% ipython --no-banner

In [1]: import numpy as np

In [2]: np.set_printoptions(precision=2, suppress=True, linewidth=100)

In [3]: out = np.array([[-8, 3, 7], [6, -2, -1], [-2, -1, -7]])

In [4]: X = np.tril(out)

In [5]: X
Out[5]: 
array([[-8,  0,  0],
       [ 6, -2,  0],
       [-2, -1, -7]])

In [6]: th = np.radians(90)

In [7]: Rm = np.eye(3)

In [8]: Rm[1, 1] = Rm[2, 2] = np.cos(th)

In [9]: Rm[1, 2], Rm[2, 1] = -np.sin(th), np.sin(th)

In [10]: Rm.round(2) + 0
Out[10]: 
array([[ 1.,  0.,  0.],
       [ 0.,  0., -1.],
       [ 0.,  1.,  0.]])

In [11]: out = X @ Rm.T

In [12]: np.abs(out - X).max(axis=0)
Out[12]: array([0., 8., 6.])

In [13]: np.linalg.svd(X, compute_uv=False), np.linalg.svd(out, compute_uv=False)
Out[13]: (array([10.39,  6.9 ,  1.56]), array([10.39,  6.9 ,  1.56]))

In [14]: np.allclose(np.linalg.norm(X, axis=1), np.linalg.norm(out, axis=1))
Out[14]: True

In [15]: np.allclose(X @ X.T, out @ out.T)
Out[15]: True

In [16]: round(np.linalg.eigvals(X).sum().real, 2)
Out[16]: np.float64(-17.0)

In [17]: round(np.linalg.det(X[::-1]), 2)
Out[17]: np.float64(112.0)

In [18]: np.poly(X)
Out[18]: array([  1.,  17.,  86., 112.])

In [19]: np.einsum("ii->", X)
Out[19]: np.int64(-17)

In [20]: np.linalg.eigvals(X)
Out[20]: array([-7., -2., -8.])

In [21]: rng = np.random.default_rng(33481)

In [22]: labels = rng.permutation(3)

In [23]: labels
Out[23]: array([1, 2, 0])

In [24]: out = X[labels][:, labels]

In [25]: np.sort(np.abs(np.linalg.eigvals(out)))
Out[25]: array([2., 7., 8.])

In [26]: np.trace(out)
Out[26]: np.int64(-17)

In [27]: np.round(np.linalg.det(out), 2), np.round(np.linalg.det(X[labels]), 2)
Out[27]: (np.float64(-112.0), np.float64(-112.0))

In [28]: evals, evecs = np.linalg.eig(X)

In [29]: np.sort(np.linalg.eigvals(X @ X))
Out[29]: array([ 4., 49., 64.])

In [30]: evals
Out[30]: array([-7., -2., -8.])

In [31]: np.sort(np.linalg.eigvals(np.linalg.inv(X)))
Out[31]: array([-0.5 , -0.14, -0.12])

In [32]: np.prod(evals)
Out[32]: np.float64(-112.0)

In [33]: X @ evecs[:, 0] - evals[0] * evecs[:, 0]
Out[33]: array([0., 0., 0.])

In [34]: round(np.abs(np.linalg.eigvals(X)).max(), 2)
Out[34]: np.float64(8.0)

In [35]: (X - X.T) / 2
Out[35]: 
array([[ 0. , -3. ,  1. ],
       [ 3. ,  0. ,  0.5],
       [-1. , -0.5,  0. ]])

In [36]: X @ X
Out[36]: 
array([[ 64,   0,   0],
       [-60,   4,   0],
       [ 24,   9,  49]])

In [37]: np.linalg.matrix_power(X, 2)
Out[37]: 
array([[ 64,   0,   0],
       [-60,   4,   0],
       [ 24,   9,  49]])

In [38]: np.trace(X)
Out[38]: np.int64(-17)

In [39]: data = np.load("test3.npy")

In [40]: data
Out[40]: 
array([[1.  , 0.7 , 0.49],
       [0.7 , 1.  , 0.7 ],
       [0.49, 0.7 , 1.  ]])

In [41]: evals, evecs = np.linalg.eigh(data)

In [42]: (evals > 1e-8).sum(), (evals < -1e-8).sum()
Out[42]: (np.int64(3), np.int64(0))

In [43]: evals
Out[43]: array([0.23, 0.51, 2.26])

In [44]: evals.sum(), np.trace(data)
Out[44]: (np.float64(3.0), np.float64(3.0))

In [45]: evecs @ np.diag(evals) @ evecs.T
Out[45]: 
array([[1.  , 0.7 , 0.49],
       [0.7 , 1.  , 0.7 ],
       [0.49, 0.7 , 1.  ]])

In [46]: np.round(evecs.T @ evecs, 2) + 0
Out[46]: 
array([[1., 0., 0.],
       [0., 1., 0.],
       [0., 0., 1.]])

In [47]: np.linalg.eigvalsh(data @ data)
Out[47]: array([0.05, 0.26, 5.13])

In [48]: np.unique(evals.round(6) + 0, return_counts=True)[1]
Out[48]: array([1, 1, 1])

In [49]: np.round(evecs.T @ data @ evecs, 2) + 0
Out[49]: 
array([[0.23, 0.  , 0.  ],
       [0.  , 0.51, 0.  ],
       [0.  , 0.  , 2.26]])

In [50]: np.linalg.svd(data, compute_uv=False)
Out[50]: array([2.26, 0.51, 0.23])

In [51]: np.abs(evecs[:, -1])
Out[51]: array([0.56, 0.62, 0.56])

In [52]: W1 = np.array([[0, 1, 2, 3, 2], [2, 1, 0, 0, 1], [0, 3, 0, 2, 1]])

In [53]: c = np.array([5, 3, 5, 1, 1])

In [54]: hid = np.maximum(X @ W1 + c, 0)

In [55]: (hid > 0).mean(axis=0)
Out[55]: array([1.  , 0.33, 0.67, 0.33, 0.33])

In [56]: (hid > 0).astype(int)
Out[56]: 
array([[1, 0, 0, 0, 0],
       [1, 1, 1, 1, 1],
       [1, 0, 1, 0, 0]])

In [57]: hid
Out[57]: 
array([[ 5,  0,  0,  0,  0],
       [ 1,  7, 17, 19, 11],
       [ 3,  0,  1,  0,  0]])

In [58]: np.linalg.matrix_rank(hid)
Out[58]: np.int64(3)

In [59]: Z = np.array([[0, 1, 2], [-2, -3, -3], [-2, 3, 2], [1, 3, 2], [1, 3, -1]])

In [60]: W1 @ Z
Out[60]: 
array([[-1, 18,  5],
       [-1,  2,  0],
       [-3,  0, -6]])

In [61]: (hid @ Z).round(6).argmax(axis=1)
Out[61]: array([2, 1, 2])

In [62]: O, Rm = np.linalg.qr(X)

In [63]: round(abs(Rm[0, 0]), 2), round(float(np.linalg.norm(X[:, 0])), 2)
Out[63]: (np.float64(10.2), 10.2)

In [64]: np.round(O @ Rm, 2) + 0
Out[64]: 
array([[-8.,  0.,  0.],
       [ 6., -2.,  0.],
       [-2., -1., -7.]])

In [65]: round(float(np.trace(O @ O.T)), 2)
Out[65]: 3.0

In [66]: O.shape, Rm.shape
Out[66]: ((3, 3), (3, 3))

In [67]: O
Out[67]: 
array([[-0.78, -0.38, -0.49],
       [ 0.59, -0.71, -0.39],
       [-0.2 , -0.59,  0.78]])

In [68]: K = np.array([[-1, 1, 1], [-2, 0, -1], [-1, 0, -1]])

In [69]: K
Out[69]: 
array([[-1,  1,  1],
       [-2,  0, -1],
       [-1,  0, -1]])

In [70]: f, v = K[2], K[0]

In [71]: f @ f
Out[71]: np.int64(2)

In [72]: p = (f @ v) / (f @ f) * f

In [73]: p
Out[73]: array([-0.,  0., -0.])

In [74]: np.outer(f, v)
Out[74]: 
array([[ 1, -1, -1],
       [ 0,  0,  0],
       [ 1, -1, -1]])

In [75]: np.linalg.matrix_rank(np.outer(f, v))
Out[75]: np.int64(1)

In [76]: round(float(np.linalg.norm(f + v) ** 2 + np.linalg.norm(f - v) ** 2), 2)
Out[76]: 10.0

In [77]: (K + K.T) / 2
Out[77]: 
array([[-1. , -0.5,  0. ],
       [-0.5,  0. , -0.5],
       [ 0. , -0.5, -1. ]])

In [78]: np.trace(K)
Out[78]: np.int64(-2)

In [79]: np.allclose(K, K.T)
Out[79]: False

In [80]: np.linalg.matrix_power(K, 2)
Out[80]: 
array([[-2, -1, -3],
       [ 3, -2, -1],
       [ 2, -1,  0]])

In [81]: np.allclose(K @ K.T, K.T @ K)
Out[81]: False

In [82]: np.round(np.linalg.det(K), 2)
Out[82]: np.float64(-1.0)

In [83]: out = K / np.sqrt((K ** 2).mean(axis=1, keepdims=True))

In [84]: np.linalg.norm(out, axis=1)
Out[84]: array([1.73, 1.73, 1.73])

In [85]: np.linalg.matrix_rank(K - K.mean(axis=1, keepdims=True))
Out[85]: np.int64(2)

In [86]: out[2]
Out[86]: array([-1.22,  0.  , -1.22])

In [87]: np.linalg.matrix_rank(out) == np.linalg.matrix_rank(K)
Out[87]: np.True_

In [88]: out = K[0, 0] * K[1:] - np.outer(K[1:, 0], K[0])

In [89]: out
Out[89]: 
array([[0, 2, 3],
       [0, 1, 2]])

In [90]: np.linalg.matrix_rank(out), np.linalg.matrix_rank(K)
Out[90]: (np.int64(2), np.int64(3))

In [91]: f = np.array([9, 8, 4])

In [92]: np.convolve(K[2], f)
Out[92]: array([ -9,  -8, -13,  -8,  -4])

In [93]: np.cross(K[2, :3], K[1, :3])
Out[93]: array([0, 1, 0])

In [94]: J = np.array([[5.65, 5.57, -12.29],
    ...:     [3.74, 4.4, -10.56],
    ...:     [0.88, 2.47, -7.93],
    ...:     [-2.52, -0.84, -2.9],
    ...:     [-0.88, -0.46, -0.63],
    ...:     [0.83, 0.48, 0.53],
    ...:     [14.28, 10.64, 8.29],
    ...:     [19.64, 15.36, 11.72],
    ...:     [20.25, 15.91, 12.13],
    ...:     [23.66, 19.06, 14.47],
    ...:     [24.23, 19.6, 14.87],
    ...:     [27.81, 23.01, 17.46],
    ...:     [28.61, 23.78, 18.05],
    ...:     [30.97, 26.1, 19.84],
    ...:     [36.63, 31.8, 24.33],
    ...:     [39.93, 35.22, 27.08],
    ...:     [40.37, 35.67, 27.45]])

In [95]: out = J + rng.integers(-2, 3, (17, 1)) @ rng.integers(-2, 3, (1, 3))

In [96]: out
Out[96]: 
array([[  7.65,   4.57, -14.29],
       [  5.74,   3.4 , -12.56],
       [  4.88,   0.47, -11.93],
       [ -2.52,  -0.84,  -2.9 ],
       [  1.12,  -1.46,  -2.63],
       [ -3.17,   2.48,   4.53],
       [ 14.28,  10.64,   8.29],
       [ 21.64,  14.36,   9.72],
       [ 24.25,  13.91,   8.13],
       [ 25.66,  18.06,  12.47],
       [ 26.23,  18.6 ,  12.87],
       [ 27.81,  23.01,  17.46],
       [ 32.61,  21.78,  14.05],
       [ 28.97,  27.1 ,  21.84],
       [ 34.63,  32.8 ,  26.33],
       [ 39.93,  35.22,  27.08],
       [ 42.37,  34.67,  25.45]])

In [97]: np.abs(out - J).sum(axis=1)
Out[97]: array([ 5.,  5., 10.,  0.,  5., 10.,  0.,  5., 10.,  5.,  5.,  0., 10.,  5.,  5.,  0.,  5.])

In [98]: np.round(np.linalg.svd(out - J, compute_uv=False), 2) + 0
Out[98]: array([15.,  0.,  0.])

In [99]: np.linalg.matrix_rank(out - J, tol=1e-8)
Out[99]: np.int64(1)

In [100]: Xc = J - J.mean(axis=0)

In [101]: left, sv, Vt = np.linalg.svd(Xc, full_matrices=False)

In [102]: np.abs(Vt[0]).argmax()
Out[102]: np.int64(0)

In [103]: np.round(sv ** 2 / (sv ** 2).sum(), 2) + 0
Out[103]: array([0.97, 0.03, 0.  ])

In [104]: Vt[0] * np.sign(Vt[0, np.abs(Vt[0]).argmax()])
Out[104]: array([0.64, 0.54, 0.55])

In [105]: sv
Out[105]: array([91.91, 15.1 ,  3.  ])

In [106]: m1 = np.load("x.npy")

In [107]: m1
Out[107]: 
array([[3, 0, 0, 0],
       [2, 5, 0, 0],
       [0, 0, 3, 0],
       [0, 0, 2, 5]])

In [108]: out = np.linalg.inv(m1)

In [109]: np.linalg.inv(out)
Out[109]: 
array([[3., 0., 0., 0.],
       [2., 5., 0., 0.],
       [0., 0., 3., 0.],
       [0., 0., 2., 5.]])

In [110]: np.round(np.linalg.det(m1) * np.linalg.det(out), 2)
Out[110]: np.float64(1.0)

In [111]: np.linalg.det(m1) * out
Out[111]: 
array([[ 75.,   0.,   0.,   0.],
       [-30.,  45.,   0.,   0.],
       [  0.,   0.,  75.,   0.],
       [  0.,   0., -30.,  45.]])

In [112]: out
Out[112]: 
array([[ 0.33,  0.  ,  0.  ,  0.  ],
       [-0.13,  0.2 ,  0.  ,  0.  ],
       [ 0.  ,  0.  ,  0.33,  0.  ],
       [ 0.  ,  0.  , -0.13,  0.2 ]])

In [113]: W0 = np.load("sample12.npy")

In [114]: W0
Out[114]: 
array([[ 0.81, -0.59,  0.  ,  0.  ],
       [ 0.59,  0.81,  0.  ,  0.  ],
       [ 0.  ,  0.  ,  1.  ,  0.  ],
       [ 0.  ,  0.  ,  0.  ,  1.  ]])

In [115]: # 3 groups of indices that never mix

In [116]: f = np.array([0, 2, 0, 0])

In [117]: out = W0 + np.outer(f, np.eye(4)[2])

In [118]: np.linalg.matrix_rank(out - W0)
Out[118]: np.int64(1)

In [119]: hat = np.triu(np.array([[0, 3, 1, 1], [3, -2, -2, 0], [-1, -1, 3, -1], [-1, -1, 3, 1]]), 1) + np.eye(4)

In [120]: out = hat @ W0 @ np.linalg.inv(hat)

In [121]: hat @ W0 - W0 @ hat
Out[121]: 
array([[ 1.76,  0.  , -0.98,  0.19],
       [ 0.  , -1.76, -0.97, -0.59],
       [ 0.  ,  0.  ,  0.  ,  0.  ],
       [ 0.  ,  0.  ,  0.  ,  0.  ]])

In [122]: np.poly(out)
Out[122]: array([ 1.  , -3.62,  5.24, -3.62,  1.  ])

In [123]: np.round(np.trace(out), 2), round(np.trace(W0), 2)
Out[123]: (np.float64(3.62), np.float64(3.62))

In [124]: E = np.load("dump.npy")

In [125]: E
Out[125]: 
array([[3., 1., 1., 1.],
       [1., 3., 1., 1.],
       [1., 1., 3., 1.],
       [1., 1., 1., 3.]])

In [126]: # symmetric, so the eigenvalues are real

In [127]: evals, evecs = np.linalg.eigh(E)

In [128]: vec = np.array([5, 1, -2, 4])

In [129]: evecs * np.maximum(evals, 0) @ evecs.T
Out[129]: 
array([[3., 1., 1., 1.],
       [1., 3., 1., 1.],
       [1., 1., 3., 1.],
       [1., 1., 1., 3.]])

In [130]: np.abs(E).sum(axis=1).max(), np.round(np.abs(evals).max(), 2)
Out[130]: (np.float64(6.0), np.float64(6.0))

In [131]: vec @ E @ vec
Out[131]: np.float64(156.0)
